In [1]: import numpy as np

In [2]: np.set_printoptions(precision=2, suppress=True, linewidth=120, floatmode="fixed")

In [3]: A = np.loadtxt("m.csv", delimiter=",")

In [4]: print(A)
[[ -0.90   0.20   0.20]
 [  0.80   0.40  -2.00]
 [ -0.10  -1.10  -0.80]
 [ -0.40  -0.70   1.00]
 [ -0.50  -0.50  -0.70]
 [  0.10  -1.50  -1.40]
 [  1.50  -0.60   0.30]
 [ -0.40  -0.10  -0.80]
 [ -1.50  -0.60  -0.70]
 [ -7.00 -19.00  -2.00]
 [ -1.90  -1.00   0.90]
 [ -0.30  -0.80  -0.60]
 [  0.90   1.10   2.40]
 [  0.30  -0.20  -0.30]
 [ -1.00  -1.40  -1.60]
 [  0.30   0.90  -1.20]
 [ -0.80  -1.80   1.10]
 [ -0.10  -0.30  -0.40]
 [  0.10   0.70   0.70]
 [  0.50  -1.50   0.20]
 [ -0.80  -0.30   0.10]
 [ -1.20   0.00   0.30]
 [ -0.50   1.60  -0.40]
 [  0.70  -0.80  -0.40]
 [  1.10  -0.70  -0.30]
 [  0.40  -0.30  -0.20]
 [  0.50  -1.00   0.10]]

In [5]: # row 9 dominates

In [6]: basis = A[[17, 24]].astype(float)

In [7]: for _ in range(5):
   ...:     lab = np.linalg.norm(A[:, None] - basis, axis=-1).argmin(axis=1)
   ...:     basis = np.array([A[lab == j].mean(axis=0) for j in range(2)])
   ...: 

In [8]: print(lab)
[1 1 1 1 1 1 1 1 1 0 1 1 1 1 1 1 1 1 1 1 1 1 1 1 1 1 1]

In [9]: print(np.abs(basis[1] - basis[0]).argmax())
1

In [10]: print(A.sum(axis=1))
[ -0.50  -0.80  -2.00  -0.10  -1.70  -2.80   1.20  -1.30  -2.80 -28.00  -2.00  -1.70   4.40  -0.20  -4.00   0.00  -1.50
  -0.80   1.50  -0.80  -1.00  -0.90   0.70  -0.50   0.10  -0.10  -0.40]

In [11]: print(A.shape)
(27, 3)

In [12]: print(np.diff(A, axis=0))
[[  1.70   0.20  -2.20]
 [ -0.90  -1.50   1.20]
 [ -0.30   0.40   1.80]
 [ -0.10   0.20  -1.70]
 [  0.60  -1.00  -0.70]
 [  1.40   0.90   1.70]
 [ -1.90   0.50  -1.10]
 [ -1.10  -0.50   0.10]
 [ -5.50 -18.40  -1.30]
 [  5.10  18.00   2.90]
 [  1.60   0.20  -1.50]
 [  1.20   1.90   3.00]
 [ -0.60  -1.30  -2.70]
 [ -1.30  -1.20  -1.30]
 [  1.30   2.30   0.40]
 [ -1.10  -2.70   2.30]
 [  0.70   1.50  -1.50]
 [  0.20   1.00   1.10]
 [  0.40  -2.20  -0.50]
 [ -1.30   1.20  -0.10]
 [ -0.40   0.30   0.20]
 [  0.70   1.60  -0.70]
 [  1.20  -2.40   0.00]
 [  0.40   0.10   0.10]
 [ -0.70   0.40   0.10]
 [  0.10  -0.70   0.30]]

In [13]: np.linalg.rank(A)
---------------------------------------------------------------------------
AttributeError                            Traceback (most recent call last)
Cell In[13], line 1
----> 1 np.linalg.rank(A)

AttributeError: module 'numpy.linalg' has no attribute 'rank'

In [14]: print(np.count_nonzero(A))
80

In [15]: print(np.unravel_index(np.abs(A).argmax(), A.shape))
(np.int64(9), np.int64(1))

In [16]: print(A - A[0])
[[  0.00   0.00   0.00]
 [  1.70   0.20  -2.20]
 [  0.80  -1.30  -1.00]
 [  0.50  -0.90   0.80]
 [  0.40  -0.70  -0.90]
 [  1.00  -1.70  -1.60]
 [  2.40  -0.80   0.10]
 [  0.50  -0.30  -1.00]
 [ -0.60  -0.80  -0.90]
 [ -6.10 -19.20  -2.20]
 [ -1.00  -1.20   0.70]
 [  0.60  -1.00  -0.80]
 [  1.80   0.90   2.20]
 [  1.20  -0.40  -0.50]
 [ -0.10  -1.60  -1.80]
 [  1.20   0.70  -1.40]
 [  0.10  -2.00   0.90]
 [  0.80  -0.50  -0.60]
 [  1.00   0.50   0.50]
 [  1.40  -1.70   0.00]
 [  0.10  -0.50  -0.10]
 [ -0.30  -0.20   0.10]
 [  0.40   1.40  -0.60]
 [  1.60  -1.00  -0.60]
 [  2.00  -0.90  -0.50]
 [  1.30  -0.50  -0.40]
 [  1.40  -1.20  -0.10]]

In [17]: print(np.abs(A).max())
19.0

In [18]: print(A.sum(axis=0))
[-10.20 -29.30  -6.50]
